$ python -q
>>> import numpy as np
>>> np.set_printoptions(precision=2, suppress=True, linewidth=160, floatmode="fixed")
>>> K = np.load("w.npy")
>>> print(K)
[[ 0  0  0  4  0  0  0  0  0  0  0  0  0  0  0]
 [ 0  0  0  0  0  0  0  9  0  0  0  0  0  0  0]
 [ 0  0  0  0  8  0  0  0  0  0  0  0  0  0  0]
 [ 0  5  0  0  0  0  0  0  0  0  0  0  0  0  0]
 [ 0  0  0  0  0  0  0  0  0  0  0  0  0 -3  0]
 [ 0  0  0  0  0  0  0  0  0 -5  0  0  0  0  0]
 [ 0  0  0  0  0  0  0  0  0  0 -7  0  0  0  0]
 [ 0  0  0  0  0  0 -4  0  0  0  0  0  0  0  0]
 [ 0  0  0  0  0  0  0  0  0  0  0  0  2  0  0]
 [ 0  0  0  0  0 -8  0  0  0  0  0  0  0  0  0]
 [ 0  0  0  0  0  0  0  0  0  0  0  6  0  0  0]
 [ 0  0  0  0  0  0  0  0  9  0  0  0  0  0  0]
 [ 6  0  0  0  0  0  0  0  0  0  0  0  0  0  0]
 [ 0  0  0  0  0  0  0  0  0  0  0  0  0  0 -9]
 [ 0  0 -8  0  0  0  0  0  0  0  0  0  0  0  0]]
>>> A2 = np.linalg.inv(K)
>>> print(round(np.linalg.cond(K), 2))
4.5
>>> print(np.allclose(A2, K.T))
False
>>> x0 = np.array([-9, -6, -6, -4, -8, 3, 8, 0, 7, -5, -9, -9, -5, 5, 7])
>>> rhs = K @ x0
>>> coef, lr = np.zeros(15), 1 / np.linalg.norm(K, 2) ** 2
>>> for i in range(150):
...     coef -= lr * K.T @ (K @ coef - rhs)
...     if i % 50 == 0: print(i, round(np.linalg.norm(K @ coef - rhs), 2))
... 
0 67.44
50 0.76
100 0.06
>>> print(coef)
[-9.00 -6.00 -6.00 -4.00 -8.00  3.00  8.00  0.00  7.00 -5.00 -9.00 -9.00 -5.00  5.00  7.00]
>>> W0 = np.array([[1, -1, 1, -1],
...     [1, 0, 0, 0],
...     [1, 1, 1, 1],
...     [1, 2, 4, 8],
...     [1, 3, 9, 27]])
>>> # row 4 dominates
>>> Uu, s, Vh = np.linalg.svd(W0)
>>> print(np.argmax(s[:-1] / (s[1:] + 1e-6)) + 1)
1
>>> print(s)
[30.08  2.50  1.56  0.86]
>>> A2 = Uu[:, :1] @ np.diag(s[:1]) @ Vh[:1]
>>> print(np.round(np.abs(W0 - A2).max(), 2))
1.22
>>> print(np.linalg.matrix_rank(A2))
1
>>> print(np.linalg.matrix_rank(W0, rtol=0.05))
3
>>> A2 = K / np.sqrt((K ** 2).mean(axis=1, keepdims=True))
>>> print(np.linalg.matrix_rank(A2) == np.linalg.matrix_rank(K))
True
>>> print(A2[0])
[0.00 0.00 0.00 3.87 0.00 0.00 0.00 0.00 0.00 0.00 0.00 0.00 0.00 0.00 0.00]
>>> print(np.linalg.matrix_rank(K - K.mean(axis=1, keepdims=True)))
14
>>> A2 = np.c_[W0[:, :1] @ np.array([[0]]), np.array([2, 0, 0, -2, -1])]
>>> print(A2)
[[ 0  2]
 [ 0  0]
 [ 0  0]
 [ 0 -2]
 [ 0 -1]]
>>> print(np.linalg.matrix_rank(np.c_[W0, A2]))
5
>>> print(np.linalg.norm(np.linalg.qr(W0)[0].T @ A2, axis=0) ** 2 / ((A2 ** 2).sum(axis=0) + 1e-12))
[0.00 0.87]
>>> x0 = np.array([-2, -2, 1, -2])
>>> rhs = W0 @ x0
>>> print(rhs)
[  3  -2  -5 -18 -53]
>>> print(np.round(np.linalg.pinv(W0) @ W0, 2) + 0)
[[1.00 0.00 0.00 0.00]
 [0.00 1.00 0.00 0.00]
 [0.00 0.00 1.00 0.00]
 [0.00 0.00 0.00 1.00]]
>>> print(np.linalg.solve(W0.T @ W0, W0.T @ rhs))
[-2.00 -2.00  1.00 -2.00]
>>> rng = np.random.default_rng(55170)
>>> rhs = rhs + 0.02 * rng.normal(size=5)
>>> print(rhs)
[  2.97  -1.99  -5.02 -18.02 -52.98]
>>> coef, *_ = np.linalg.lstsq(W0, rhs)
>>> print(round(float(np.linalg.norm(rhs - W0 @ coef)), 2))
0.0
>>> print(coef)
[-2.00 -2.00  0.98 -1.99]
>>> print(coef.round())
[-2.00 -2.00  1.00 -2.00]
>>> print(np.round(W0.T @ (rhs - W0 @ coef), 2) + 0)
[0.00 0.00 0.00 0.00]
>>> cov = W0.T @ W0
>>> print(np.diag(cov))
[  5  15  99 795]
>>> print(np.linalg.svd(W0, compute_uv=False) ** 2)
[904.59   6.25   2.43   0.73]
>>> J = np.array([[0, 0, 1, 0, 0],
...     [0, 0, 0, 1, 0],
...     [0, 1, 0, 0, 0],
...     [0, 0, 0, 0, 1],
...     [1, 0, 0, 0, 0]])
>>> Q, R = np.linalg.qr(J)
>>> print(np.abs(np.diag(R)))
[1.00 1.00 1.00 1.00 1.00]
>>> print(Q)
[[ 0.00  0.00 -1.00  0.00  0.00]
 [-0.00  0.00  0.00 -1.00  0.00]
 [-0.00 -1.00  0.00  0.00  0.00]
 [-0.00 -0.00 -0.00  0.00  1.00]
 [-1.00 -0.00  0.00  0.00  0.00]]
>>> print(Q @ R)
[[0.00 0.00 1.00 0.00 0.00]
 [0.00 0.00 0.00 1.00 0.00]
 [0.00 1.00 0.00 0.00 0.00]
 [0.00 0.00 0.00 0.00 1.00]
 [1.00 0.00 0.00 0.00 0.00]]
>>> print(np.trace(Q @ Q.T))
5.0
>>> print(Q.shape, R.shape)
(5, 5) (5, 5)
>>> print(W0[3] @ W0[0])
-5
>>> print(round(float(np.linalg.norm(W0, 1)), 2), round(np.linalg.norm(W0, np.inf), 2))
37.0 40.0
>>> print(np.linalg.norm(W0, axis=1).argmax())
4
>>> print(np.linalg.norm(W0, axis=0))
[ 2.24  3.87  9.95 28.20]
>>> print(np.linalg.svd(K, compute_uv=False))
[9.00 9.00 9.00 8.00 8.00 8.00 7.00 6.00 6.00 5.00 5.00 4.00 4.00 3.00 2.00]
>>> print(K[:, 12] @ K[:, 1])
0
>>> A = np.load("dump.npy")
>>> print(A)
[[ 0.00  0.00  0.00  0.00  0.00  0.00  0.00 -1.00]
 [ 0.00  0.00 -1.00 -1.00 -1.00 -1.00 -1.00  0.00]
 [ 0.00 -1.00  0.00 -1.00 -1.00 -1.00 -1.00  0.00]
 [ 0.00 -1.00 -1.00  0.00 -1.00 -1.00 -1.00  0.00]
 [ 0.00 -1.00 -1.00 -1.00  0.00 -1.00 -1.00  0.00]
 [ 0.00 -1.00 -1.00 -1.00 -1.00  0.00 -1.00  0.00]
 [ 0.00 -1.00 -1.00 -1.00 -1.00 -1.00  0.00  0.00]
 [-1.00  0.00  0.00  0.00  0.00  0.00  0.00  0.00]]
>>> ev, evecs = np.linalg.eigh(A)
>>> print(ev)
[-5.00 -1.00  1.00  1.00  1.00  1.00  1.00  1.00]
>>> Q, R = np.linalg.qr(A)
>>> print(np.round(Q @ R, 2) + 0)
[[ 0.00  0.00  0.00  0.00  0.00  0.00  0.00 -1.00]
 [ 0.00  0.00 -1.00 -1.00 -1.00 -1.00 -1.00  0.00]
 [ 0.00 -1.00  0.00 -1.00 -1.00 -1.00 -1.00  0.00]
 [ 0.00 -1.00 -1.00  0.00 -1.00 -1.00 -1.00  0.00]
 [ 0.00 -1.00 -1.00 -1.00  0.00 -1.00 -1.00  0.00]
 [ 0.00 -1.00 -1.00 -1.00 -1.00  0.00 -1.00  0.00]
 [ 0.00 -1.00 -1.00 -1.00 -1.00 -1.00  0.00  0.00]
 [-1.00  0.00  0.00  0.00  0.00  0.00  0.00  0.00]]
>>> print(round(np.trace(Q @ Q.T), 2))
8.0
>>> print(np.all(np.linalg.eigvalsh(A) > 0))
False
>>> print(A @ A)
[[1.00 0.00 0.00 0.00 0.00 0.00 0.00 0.00]
 [0.00 5.00 4.00 4.00 4.00 4.00 4.00 0.00]
 [0.00 4.00 5.00 4.00 4.00 4.00 4.00 0.00]
 [0.00 4.00 4.00 5.00 4.00 4.00 4.00 0.00]
 [0.00 4.00 4.00 4.00 5.00 4.00 4.00 0.00]
 [0.00 4.00 4.00 4.00 4.00 5.00 4.00 0.00]
 [0.00 4.00 4.00 4.00 4.00 4.00 5.00 0.00]
 [0.00 0.00 0.00 0.00 0.00 0.00 0.00 1.00]]
>>> print((A != 0).astype(int))
[[0 0 0 0 0 0 0 1]
 [0 0 1 1 1 1 1 0]
 [0 1 0 1 1 1 1 0]
 [0 1 1 0 1 1 1 0]
 [0 1 1 1 0 1 1 0]
 [0 1 1 1 1 0 1 0]
 [0 1 1 1 1 1 0 0]
 [1 0 0 0 0 0 0 0]]
>>> m1 = np.loadtxt("data.csv", delimiter=",")
>>> print(m1)
[[0.00 1.00 1.00 0.00 1.00 1.00 0.00]
 [1.00 0.00 1.00 1.00 1.00 0.00 0.00]
 [1.00 1.00 0.00 0.00 1.00 0.00 0.00]
 [0.00 1.00 0.00 0.00 0.00 1.00 0.00]
 [1.00 1.00 1.00 0.00 0.00 0.00 0.00]
 [1.00 0.00 0.00 1.00 0.00 0.00 1.00]
 [0.00 0.00 0.00 0.00 0.00 1.00 0.00]]
>>> # symmetric, so the eigenvalues are real
>>> labels = rng.permutation(7)
>>> print(labels)
[6 3 0 5 4 1 2]
>>> A2 = m1[labels][:, labels]
>>> print(np.sort(np.abs(np.linalg.eigvals(A2))))
[0.32 0.52 1.00 1.28 1.36 2.14 3.25]
>>> print(np.round(np.linalg.det(A2), 2), round(float(np.linalg.det(m1[labels])), 2))
2.0 2.0
>>> print(np.diag(A2))
[0.00 0.00 0.00 0.00 0.00 0.00 0.00]
>>> print(np.allclose(A2, m1))
False
>>> ev, evecs = np.linalg.eigh(m1)
>>> x0 = np.array([1, 1, 2, 3, 3, 3, 2])
>>> print((np.sign(evecs[:, -1].round(6)) == np.sign(evecs[0, -1].round(6))).astype(int))
[1 1 1 1 1 1 1]
>>> print(np.linalg.eigvalsh(m1[1:, 1:]))
[-1.77 -1.00 -1.00  0.19  1.36  2.23]
>>> mat = np.loadtxt("mat.csv", delimiter=",")
>>> print(mat)
[[3.02 9.00 4.00 9.00 3.00 6.00 5.00 8.00 6.00 7.00 1.00 2.00]
 [8.00 8.02 0.00 6.00 6.00 3.00 3.00 4.00 6.00 0.00 2.00 5.00]
 [7.00 7.00 4.02 0.00 2.00 1.00 0.00 7.00 1.00 1.00 8.00 7.00]
 [9.00 4.00 4.00 6.02 6.00 9.00 2.00 8.00 1.00 4.00 2.00 1.00]
 [8.00 9.00 9.00 6.00 6.02 1.00 8.00 8.00 7.00 1.00 1.00 1.00]
 [1.00 8.00 5.00 6.00 3.00 2.02 6.00 1.00 9.00 6.00 3.00 7.00]
 [8.00 5.00 7.00 6.00 3.00 5.00 8.02 2.00 7.00 7.00 3.00 2.00]
 [0.00 1.00 7.00 3.00 9.00 2.00 2.00 3.02 6.00 8.00 3.00 1.00]
 [4.00 2.00 3.00 7.00 2.00 1.00 2.00 9.00 3.02 0.00 2.00 6.00]
 [7.00 4.00 7.00 9.00 0.00 6.00 1.00 5.00 8.00 5.02 6.00 1.00]
 [5.00 7.00 0.00 0.00 0.00 9.00 4.00 3.00 1.00 2.00 4.02 8.00]
 [3.00 9.00 4.00 9.00 3.00 6.00 5.00 8.00 6.00 7.00 1.00 2.02]]
>>> Uu, s, Vh = np.linalg.svd(mat)
>>> print(s.round(2) + 0)
[56.30 16.50 12.54 11.74 10.81  9.44  9.01  6.93  5.42  2.80  1.24  0.00]
>>> A2 = Uu[:, :11] @ np.diag(s[:11]) @ Vh[:11]
>>> print(np.linalg.matrix_rank(A2))
11
>>> print(round(float(np.linalg.norm(mat - A2, 2)), 2), np.round(s[11], 2))
0.0 0.0
>>> print(A2.round(2) + 0)
[[3.02 9.00 4.00 9.00 3.00 6.00 5.00 8.00 6.00 7.00 1.00 2.00]
 [8.00 8.02 0.00 6.00 6.00 3.00 3.00 4.00 6.00 0.00 2.00 5.00]
 [7.00 7.00 4.02 0.00 2.00 1.00 0.00 7.00 1.00 1.00 8.00 7.00]
 [9.00 4.00 4.00 6.02 6.00 9.00 2.00 8.00 1.00 4.00 2.00 1.00]
 [8.00 9.00 9.00 6.00 6.02 1.00 8.00 8.00 7.00 1.00 1.00 1.00]
 [1.00 8.00 5.00 6.00 3.00 2.02 6.00 1.00 9.00 6.00 3.00 7.00]
 [8.00 5.00 7.00 6.00 3.00 5.00 8.02 2.00 7.00 7.00 3.00 2.00]
 [0.00 1.00 7.00 3.00 9.00 2.00 2.00 3.02 6.00 8.00 3.00 1.00]
 [4.00 2.00 3.00 7.00 2.00 1.00 2.00 9.00 3.02 0.00 2.00 6.00]
 [7.00 4.00 7.00 9.00 0.00 6.00 1.00 5.00 8.00 5.02 6.00 1.00]
 [5.00 7.00 0.00 0.00 0.00 9.00 4.00 3.00 1.00 2.00 4.02 8.00]
 [3.00 9.00 4.00 9.00 3.00 6.00 5.00 8.00 6.00 7.00 1.00 2.02]]
>>> print(np.allclose(mat, mat.T))
False
>>> print(np.linalg.cond(mat) > 100)
True
>>> print([round(float(x), 2) for x in np.linalg.svd(mat, compute_uv=False)[:3]])
[56.3, 16.5, 12.54]
>>> print(np.round(np.linalg.norm(mat, 2) / np.linalg.norm(mat), 2))
0.88
